$ ipython --no-banner

In [1]: import numpy as np

In [2]: np.set_printoptions(precision=2, suppress=True, linewidth=200)

In [3]: def tidy(a):
   ...:     return np.round(a, 2) + 0
   ...: 

In [4]: arr = -3 * np.eye(4) + np.ones((4, 4))

In [5]: arr
Out[5]: 
array([[-2.,  1.,  1.,  1.],
       [ 1., -2.,  1.,  1.],
       [ 1.,  1., -2.,  1.],
       [ 1.,  1.,  1., -2.]])

In [6]: vec = np.array([0, -1, 0, 2])

In [7]: rhs = arr @ vec

In [8]: rhs
Out[8]: array([ 1.,  4.,  1., -5.])

In [9]: tidy(np.linalg.solve(arr, rhs + arr[:, 0]))
Out[9]: array([ 1., -1.,  0.,  2.])

In [10]: tidy(np.linalg.eigvalsh(arr).min())
Out[10]: np.float64(-3.0)

In [11]: np.trace(arr)
Out[11]: np.float64(-8.0)

In [12]: arr @ arr
Out[12]: 
array([[ 7., -2., -2., -2.],
       [-2.,  7., -2., -2.],
       [-2., -2.,  7., -2.],
       [-2., -2., -2.,  7.]])

In [13]: tidy(np.abs(np.linalg.eigvals(arr)).max())
Out[13]: np.float64(3.0)

In [14]: tidy(np.linalg.det(arr))
Out[14]: np.float64(-27.0)

In [15]: (arr - arr.T) / 2
Out[15]: 
array([[0., 0., 0., 0.],
       [0., 0., 0., 0.],
       [0., 0., 0., 0.],
       [0., 0., 0., 0.]])

In [16]: tidy(np.linalg.matrix_power(arr, 2))
Out[16]: 
array([[ 7., -2., -2., -2.],
       [-2.,  7., -2., -2.],
       [-2., -2.,  7., -2.],
       [-2., -2., -2.,  7.]])

In [17]: X = np.array([[5.0, 1.0, 1.0, 1.0],
    ...:     [1.0, 5.0, 1.0, 1.0],
    ...:     [1.0, 1.0, 5.0, 1.0],
    ...:     [1.0, 1.0, 1.0, 5.0]])

In [18]: evals, evecs = np.linalg.eig(X)

In [19]: tidy(X @ evecs[:, 0] - evals[0] * evecs[:, 0])
Out[19]: array([0., 0., 0., 0.])

In [20]: tidy(np.sort(np.linalg.eigvals(np.linalg.inv(X))))
Out[20]: array([0.12, 0.25, 0.25, 0.25])

In [21]: tidy(np.sort(np.linalg.eigvals(X @ X)))
Out[21]: array([16., 16., 16., 64.])
